% ipython --no-banner

In [1]: import numpy as np

In [2]: from numpy import linalg as LA

In [3]: np.set_printoptions(precision=2, suppress=True, linewidth=120, legacy="1.25")

In [4]: rnd = lambda a: np.round(a, 2) + 0

In [5]: J = np.loadtxt("x.csv", delimiter=",")

In [6]: rnd(J)
Out[6]: 
array([[-0.77,  0.67, -1.39,  0.99,  0.27,  4.58],
       [ 1.23, -4.29,  0.62, -1.9 ,  0.86, -0.58],
       [-0.27,  2.84,  0.81,  0.61, -0.95, -3.86],
       [ 0.72, -3.88, -0.33, -1.25,  1.05,  2.58],
       [-0.54,  3.51,  0.54,  1.  , -1.03, -3.17],
       [-0.47,  3.35,  0.62,  0.9 , -1.01, -3.36],
       [-0.42, -0.69, -1.29,  0.43,  0.57,  4.71],
       [-0.07, -1.86, -1.08, -0.1 ,  0.79,  4.44],
       [ 0.44,  0.61,  1.3 , -0.47, -0.55, -4.72],
       [-1.12,  4.39, -0.33,  1.78, -0.97, -0.47],
       [-0.13,  2.45,  0.93,  0.4 , -0.89, -4.14],
       [-1.23,  4.3 , -0.61,  1.9 , -0.86,  0.52]])

In [7]: U, sv, Vh = LA.svd(J)

In [8]: vecs = Vh[:(sv > 1e-8).sum()]

In [9]: rng = np.random.default_rng(58)

In [10]: x = J[9] + -2 * J[1] + rng.integers(2) * np.eye(6)[2]

In [11]: rnd(x)
Out[11]: array([-3.58, 12.97, -0.57,  5.59, -2.68,  0.68])

In [12]: LA.matrix_rank(np.vstack([J, x]))
Out[12]: 3

In [13]: np.allclose(vecs.T @ vecs @ x, x)
Out[13]: False

In [14]: rnd(np.diag(vecs.T @ vecs))
Out[14]: array([0.07, 0.77, 0.08, 0.15, 0.04, 0.89])

In [15]: x = np.array([0, 4, -5, 4, 0, -5])

In [16]: LA.norm(J @ x) <= LA.norm(J, 2) * LA.norm(x) + 1e-9
Out[16]: True

In [17]: x @ J
---------------------------------------------------------------------------
ValueError                                Traceback (most recent call last)
Cell In[17], line 1
----> 1 x @ J

ValueError: matmul: Input operand 1 has a mismatch in its core dimension 0, with gufunc signature (n?,k),(k,m?)->(n?,m?) (size 12 is different from 6)

In [18]: rnd(J @ np.ones(6))
Out[18]: array([ 4.35, -4.07, -0.82, -1.12,  0.32,  0.03,  3.32,  2.11, -3.39,  3.28, -1.37,  4.03])

In [19]: np.sign((J @ x).round(6))
Out[19]: array([-1., -1.,  1., -1.,  1.,  1., -1., -1.,  1.,  1.,  1.,  1.])

In [20]: rnd(J @ np.eye(6)[3])
Out[20]: array([ 0.99, -1.9 ,  0.61, -1.25,  1.  ,  0.9 ,  0.43, -0.1 , -0.47,  1.78,  0.4 ,  1.9 ])

In [21]: rnd((J * x).sum(axis=1))
Out[21]: array([ -9.28, -24.99,  29.05, -31.74,  31.17,  30.76, -18.14, -24.65,  17.67,  28.71,  27.44,  25.22])

In [22]: Ac = J - J.mean(axis=0)

In [23]: U, sv, Vh = LA.svd(Ac, full_matrices=False)

In [24]: rnd(Ac.mean(axis=0))
Out[24]: array([0., 0., 0., 0., 0., 0.])

In [25]: rnd(Vh[0] * np.sign(Vh[0, np.abs(Vh[0]).argmax()]))
Out[25]: array([ 0.05, -0.57, -0.16, -0.12,  0.19,  0.77])

In [26]: rnd((sv ** 2).sum() ** 2 / (sv ** 4).sum())
Out[26]: 1.7

In [27]: np.abs(Vh[0]).argmax()
Out[27]: 5

In [28]: rnd(sv)
Out[28]: array([14.23,  9.1 ,  0.  ,  0.  ,  0.  ,  0.  ])

In [29]: rnd(sv ** 2 / (sv ** 2).sum())
Out[29]: array([0.71, 0.29, 0.  , 0.  , 0.  , 0.  ])

In [30]: np.abs(U[:, 0]).argmax()
Out[30]: 7

In [31]: cov = np.cov(J, rowvar=False)

In [32]: rnd(np.median(J, axis=0))
Out[32]: array([-0.34,  1.56,  0.11,  0.52, -0.71, -0.53])

In [33]: rnd(np.corrcoef(J[:, 3], J[:, 1])[0, 1])
Out[33]: 0.9

In [34]: rnd(np.corrcoef(J.T))
Out[34]: 
array([[ 1.  , -0.83,  0.39, -0.99,  0.59, -0.09],
       [-0.83,  1.  ,  0.19,  0.9 , -0.94, -0.48],
       [ 0.39,  0.19,  1.  , -0.25, -0.51, -0.95],
       [-0.99,  0.9 , -0.25,  1.  , -0.71, -0.06],
       [ 0.59, -0.94, -0.51, -0.71,  1.  ,  0.75],
       [-0.09, -0.48, -0.95, -0.06,  0.75,  1.  ]])

In [35]: np.argsort(-J.std(axis=0).round(6), kind="stable")
Out[35]: array([5, 1, 3, 2, 4, 0])

In [36]: rnd(J.std(axis=0))
Out[36]: array([0.69, 2.93, 0.9 , 1.09, 0.82, 3.48])

In [37]: rnd(np.polyfit(J[:, 3], J[:, 1], 1))
Out[37]: array([2.43, 0.08])

In [38]: cov.shape
Out[38]: (6, 6)

In [39]: sv = 3 * 0.5 ** np.arange(3)

In [40]: O, _ = LA.qr(np.array([[0.0, 0.7, -0.8], [-0.1, -0.8, 0.0], [0.4, -0.4, 0.0]]))

In [41]: W0 = rng.normal(size=(42, 3)) * sv @ O

In [42]: rnd(W0)
Out[42]: 
array([[ 0.25,  2.77,  1.87],
       [-0.62, -1.27,  1.89],
       [ 0.08,  0.74,  0.16],
       [ 0.46,  0.06,  0.88],
       [ 0.18, -1.26,  1.8 ],
       [-0.14, -2.07,  2.12],
       [-0.19, -0.73,  1.81],
       [-0.27,  3.86, -1.38],
       [ 0.79,  4.94, -4.46],
       [-0.58,  0.72, -0.95],
       [-0.63,  0.46, -0.09],
       [ 0.89,  0.02,  2.34],
       [-0.48,  3.51, -0.59],
       [ 0.56,  2.64, -3.5 ],
       [ 1.52,  0.88, -5.07],
       [-0.83,  0.89,  5.04],
       [ 0.94, -3.05,  1.65],
       [ 0.65, -0.16, -3.11],
       [-1.04,  5.85, -4.28],
       [-0.99, -3.63,  1.92],
       [-0.49, -1.67, -0.2 ],
       [ 0.14, -1.77,  0.81],
       [ 0.98, -0.31, -0.8 ],
       [ 0.2 ,  0.95,  0.42],
       [ 0.18, -1.47, -0.42],
       [-1.17,  2.65, -2.05],
       [-0.01,  0.8 ,  1.92],
       [-0.79,  1.96, -0.46],
       [-0.7 , -0.76,  4.38],
       [ 0.81, -0.74, -1.45],
       [-1.51,  2.47, -0.64],
       [-0.29,  0.  , -1.06],
       [-0.51, -0.73,  1.6 ],
       [ 1.39, -0.19, -3.99],
       [ 0.09, -2.57,  1.95],
       [ 1.05, -2.03, -1.62],
       [ 0.55, -5.39,  1.7 ],
       [-0.43,  0.62,  1.91],
       [-0.81,  1.6 , -2.1 ],
       [ 0.99, -1.23,  0.26],
       [ 1.35,  4.7 , -2.47],
       [-0.78,  0.67, -0.09]])

In [43]: Ac = (W0 - W0.mean(axis=0)) / W0.std(axis=0)

In [44]: rnd(Ac.std(axis=0))
Out[44]: array([1., 1., 1.])

In [45]: np.argwhere(np.abs(Ac) > 2)
Out[45]: 
array([[ 8,  1],
       [14,  2],
       [15,  2],
       [18,  1],
       [36,  1]])

In [46]: coef = LA.lstsq(np.delete(Ac, 0, axis=1), Ac[:, 0])[0]

In [47]: rnd(coef)
Out[47]: array([-0.43, -0.52])

In [48]: rnd(1 - np.var(Ac[:, 0] - np.delete(Ac, 0, axis=1) @ coef))
Out[48]: 0.23
